% python3 -q
>>> import numpy as np
>>> np.set_printoptions(precision=1, suppress=True, linewidth=160)
>>> rng = np.random.default_rng(6678)
>>> z = rng.integers(0, 2, 4)
>>> A = np.triu((z[:, None] == z) & (rng.random((4, 4)) < 0.8), 1).astype(int)
>>> A += A.T
>>> A
array([[0, 0, 0, 0],
       [0, 0, 1, 1],
       [0, 1, 0, 1],
       [0, 1, 1, 0]])
>>> r = np.linalg.matrix_rank(A)
>>> r
np.int64(3)
>>> null = np.linalg.svd(A)[2][r:].T
>>> print(np.linalg.matrix_rank(A.T @ A), np.linalg.matrix_rank(A @ A.T))
3 3
>>> null.shape
(4, 1)
>>> [int(np.linalg.matrix_rank(A[:i])) for i in range(1, len(A) + 1)]
[0, 1, 2, 3]
>>> null @ null.T
array([[1., 0., 0., 0.],
       [0., 0., 0., 0.],
       [0., 0., 0., 0.],
       [0., 0., 0., 0.]])
>>> ev, V = np.linalg.eigh(A)
>>> x0 = np.array([-1, -3, -9, 3])
>>> round(x0 @ A @ x0 / (x0 @ x0), 1), round(ev[0], 1), round(float(ev[-1]), 1)
(np.float64(-0.2), np.float64(-1.0), 2.0)
>>> x0 @ A @ x0
np.int64(-18)
>>> np.all(np.linalg.eigvalsh(A) > 0)
np.False_
>>> try:
...     np.linalg.cholesky(A)
... except np.linalg.LinAlgError as e:
...     print("failed:", e)
... 
failed: Matrix is not positive definite
>>> round(np.linalg.eigvalsh(A).min(), 1)
np.float64(-1.0)
>>> [round(float(np.linalg.det(A[:i, :i])), 2) + 0 for i in range(1, 5)]
[0.0, 0.0, 0.0, 0.0]
>>> np.linalg.lstsq(A[:-1].T, A[-1])[2]
np.int32(2)
>>> np.allclose(A[:-1].T @ np.linalg.lstsq(A[:-1].T, A[-1])[0], A[-1])
False
>>> round(np.trace(np.linalg.pinv(A) @ A), 1)
np.float64(3.0)
>>> np.sort(np.abs(np.linalg.eigvals(A)))
array([0., 1., 1., 2.])
>>> np.round(np.abs(np.linalg.eigvals(A)).max(), 1)
np.float64(2.0)
>>> print(A @ A)
[[0 0 0 0]
 [0 2 1 1]
 [0 1 2 1]
 [0 1 1 2]]
>>> np.linalg.matrix_power(A, 4)
array([[0, 0, 0, 0],
       [0, 6, 5, 5],
       [0, 5, 6, 5],
       [0, 5, 5, 6]])
>>> K = np.loadtxt("dump.csv", delimiter=",")
>>> K
array([[  1.,   3.,  -1.,  -3.],
       [  2.,   6.,   0.,  -6.],
       [ -1.,   6.,   1.,  -3.],
       [ -4.,   7.,   4.,  -4.],
       [ -2.,   6.,   6.,  -6.],
       [  0.,   9.,   9.,  -6.],
       [  3.,   9.,  11.,  -8.],
       [  6.,   9.,  12.,  -5.],
       [  6.,  10.,  10.,  -4.],
       [  8.,  11.,  13.,  -6.],
       [  9.,  10.,  13.,  -3.],
       [ 11.,   7.,  15.,  -5.],
       [ 13.,   7.,  13.,  -8.],
       [ 14.,   4.,  15.,  -9.],
       [ 14.,   2.,  16., -11.],
       [ 14.,   0.,  17., -10.],
       [ 11.,   3.,  14., -10.],
       [ 11.,   0.,  15., -11.],
       [ 14.,  -3.,  15., -10.],
       [ 14.,  -2.,  15., -12.],
       [ 15.,  -5.,  14., -13.],
       [ 16.,  -2.,  17., -10.],
       [ 14.,  -1.,  14., -13.],
       [ 13.,   1.,  17., -12.]])
>>> basis = K[[11, 3]].astype(float)
>>> for _ in range(5):
...     z = np.linalg.norm(K[:, None] - basis, axis=-1).argmin(axis=1)
...     basis = np.array([K[z == j].mean(axis=0) for j in range(2)])
... 
>>> print(z)
[1 1 1 1 1 1 1 1 1 1 1 0 0 0 0 0 0 0 0 0 0 0 0 0]
>>> basis
array([[ 13.4,   0.8,  15.2, -10.3],
       [  2.5,   7.8,   7.1,  -4.9]])
>>> x0 = np.array([2, 1, 0, 0])
>>> h = np.maximum(basis @ x0, 0)
>>> np.tanh(basis @ x0)
array([1., 1.])
>>> h
array([27.6, 12.9])
>>> basis * (h > 1e-9)[:, None]
array([[ 13.4,   0.8,  15.2, -10.3],
       [  2.5,   7.8,   7.1,  -4.9]])
>>> basis.T @ h
array([ 402.5,  124.3,  510. , -348. ])
>>> np.maximum(basis @ x0, 0) - np.maximum(-basis @ x0, 0)
array([27.6, 12.9])
>>> cen = (K - K.mean(axis=0)) / K.std(axis=0)
>>> cen.std(axis=0)
array([1., 1., 1., 1.])
>>> print(np.argwhere(np.abs(cen) > 2))
[[0 2]
 [1 2]
 [3 0]]
>>> c = np.linalg.lstsq(np.delete(cen, 1, axis=1), cen[:, 1])[0]
>>> c
array([-0.6,  0.7,  0.8])
>>> z = K[:, 0] > np.median(K[:, 0])
>>> u = K[z].mean(axis=0) - K[~z].mean(axis=0)
>>> np.argsort(-np.abs(u).round(6), kind="stable")
array([0, 1, 2, 3])
>>> print(u)
[ 9.7 -6.8  6.6 -5.1]
>>> out = np.array([[-1], [1], [-5]])
>>> basis = np.array([[-1, 2, -4, -3]])
>>> arr = out @ basis + 0.3 * rng.normal(size=(3, 4))
>>> arr
array([[ 1.5, -2.6,  4.2,  2.3],
       [-0.9,  1.7, -3.6, -3.1],
       [ 5.1, -9.9, 19.8, 15.1]])
>>> D = np.linalg.norm(K[:, None] - K[None], axis=-1)
>>> np.linalg.matrix_rank(D ** 2)
np.int64(6)
>>> np.unravel_index(D.round(6).argmax(), D.shape)
(np.int64(3), np.int64(20))
>>> (D + 1e9 * np.eye(24)).round(6).argmin(axis=1)
array([ 2,  2,  0,  4,  3,  6,  5,  8,  7,  7,  9, 12, 13, 14, 23, 14, 17, 23, 19, 22, 19, 15, 19, 14])
>>> print(D.shape)
(24, 24)
